$ python -q
>>> import numpy as np
>>> np.set_printoptions(suppress=True, linewidth=100)
>>> def rnd(a):
...     return np.round(a, 2) + 0
... 
>>> m1 = np.load("test5.npy")
>>> m1
array([[ -3,   3,   1,   0,   0],
       [  0,   4,  -1,  -1,   1],
       [  1,   4,  -3,  -4,   2],
       [ -2,   3,  -4,  -3,   5],
       [  0,   5,  -6,  -5,   3],
       [  1,   8,  -6,  -5,   4],
       [  4,   5,  -9,  -5,   4],
       [  3,   6,  -7,  -5,   6],
       [  1,   4, -10,  -7,   4],
       [  4,   3, -11,  -4,   1],
       [  3,   1,  -8,  -6,   4],
       [  5,   0, -11,  -4,   2],
       [  7,  -2,  -8,  -4,   1],
       [  6,  -2,  -7,  -4,  -1],
       [  5,   1,  -5,  -3,  -1],
       [  7,   3,  -4,  -5,   2],
       [  9,   2,  -2,  -6,   5],
       [ 12,   2,   1,  -7,   6],
       [  9,   0,   0,  -4,   4],
       [  6,   3,   2,  -5,   2],
       [  9,   4,   0,  -7,   0],
       [  6,   6,  -1, -10,  -3],
       [  3,   7,  -1, -12,  -4],
       [  1,   5,  -3, -14,  -6],
       [  2,   2,  -6, -11,  -7],
       [  1,   2,  -3, -12,  -9],
       [ -2,   3,  -5,  -9,  -6],
       [ -4,   2,  -8,  -9,  -5],
       [ -1,   2,  -7,  -7,  -4]])
>>> Ac = m1 - m1.mean(axis=0)
>>> U, sigma, vt = np.linalg.svd(Ac, full_matrices=False)
>>> rnd(np.abs(vt[-1]))
array([0.33, 0.6 , 0.18, 0.54, 0.46])
>>> rnd(sigma)
array([27.68, 22.17, 17.62, 13.77,  6.44])
>>> np.abs(vt[0]).argmax()
np.int64(4)
>>> out = m1 / np.sqrt((m1 ** 2).mean(axis=1, keepdims=True))
>>> rnd(out[2])
array([ 0.33,  1.32, -0.99, -1.32,  0.66])
>>> rnd(np.linalg.norm(out, axis=1))
array([2.24, 2.24, 2.24, 2.24, 2.24, 2.24, 2.24, 2.24, 2.24, 2.24, 2.24, 2.24, 2.24, 2.24, 2.24,
       2.24, 2.24, 2.24, 2.24, 2.24, 2.24, 2.24, 2.24, 2.24, 2.24, 2.24, 2.24, 2.24, 2.24])
